$ ipython --no-banner

In [1]: import numpy as np

In [2]: np.set_printoptions(precision=3, suppress=True, linewidth=100, legacy="1.25")

In [3]: def rnd(a):
   ...:     return np.round(a, 3) + 0
   ...: 

In [4]: rng = np.random.default_rng(6)

In [5]: m1 = np.array([[-2, -3, -2, -1], [3, -3, -2, 3], [0, -3, -1, 0], [-3, -1, 0, 2]]) * (rng.random((4, 4)) < 0.3)

In [6]: m1
Out[6]: 
array([[ 0,  0,  0,  0],
       [ 0,  0,  0,  0],
       [ 0, -3, -1,  0],
       [-3,  0,  0,  0]])

In [7]: Uu, sig, Vt = np.linalg.svd(m1)

In [8]: np.argmax(sig[:-1] / (sig[1:] + 1e-6)) + 1
Out[8]: 2

In [9]: rnd(sig)
Out[9]: array([3.162, 3.   , 0.   , 0.   ])

In [10]: B = Uu[:, :2] @ np.diag(sig[:2]) @ Vt[:2]

In [11]: rnd(B)
Out[11]: 
array([[ 0.,  0.,  0.,  0.],
       [ 0.,  0.,  0.,  0.],
       [ 0., -3., -1.,  0.],
       [-3.,  0.,  0.,  0.]])

In [12]: rnd(np.linalg.norm(m1 - B, 2)), sig[2]
Out[12]: (0.0, 0.0)

In [13]: [round(float(x), 3) for x in np.linalg.svd(m1, compute_uv=False)[:3]]
Out[13]: [3.162, 3.0, 0.0]

In [14]: np.argsort(-np.linalg.norm(m1, axis=0).round(6), kind="stable")[:3]
Out[14]: array([0, 1, 2])

In [15]: np.linalg.matrix_rank(m1, rtol=0.1)
Out[15]: 2

In [16]: rnd(np.linalg.norm(m1, 2) / np.linalg.norm(m1))
Out[16]: 0.725

In [17]: np.linalg.cond(m1) > 100
Out[17]: True

In [18]: np.linalg.matrix_rank(m1 - m1[0, 0] * np.eye(4))
Out[18]: 2

In [19]: m1 @ m1
Out[19]: 
array([[0, 0, 0, 0],
       [0, 0, 0, 0],
       [0, 3, 1, 0],
       [0, 0, 0, 0]])

In [20]: np.prod(np.diag(m1)), rnd(np.linalg.det(m1))
Out[20]: (0, 0.0)

In [21]: feats = np.load("sample1.npy")

In [22]: feats
Out[22]: 
array([[-1,  5,  2,  2],
       [ 2, -1,  5,  2],
       [ 2,  2, -1,  5],
       [ 5,  2,  2, -1]])

In [23]: W1 = np.array([[-1, 2, 3, 2, -2],
    ...:     [-1, -1, -3, 1, -2],
    ...:     [3, 0, 2, 3, -3],
    ...:     [-2, 0, -2, -2, 0]])

In [24]: c = np.array([3, 2, -1, 5, 5])

In [25]: H = np.maximum(feats @ W1 + c, 0)

In [26]: H
Out[26]: 
array([[ 1,  0,  0, 10,  0],
       [13,  7, 14, 19,  0],
       [ 0,  4,  0,  0,  0],
       [ 4, 10, 14, 25,  0]])

In [27]: np.linalg.matrix_rank(H)
Out[27]: 4

In [28]: basis = np.array([[0, -1], [-1, 2], [0, 1], [-1, -2], [1, -1]])

In [29]: (H @ basis).round(6).argmax(axis=1)
Out[29]: array([0, 1, 1, 1])

In [30]: W1 @ basis
Out[30]: 
array([[-6,  6],
       [-2, -4],
       [-6, -4],
       [ 2,  4]])
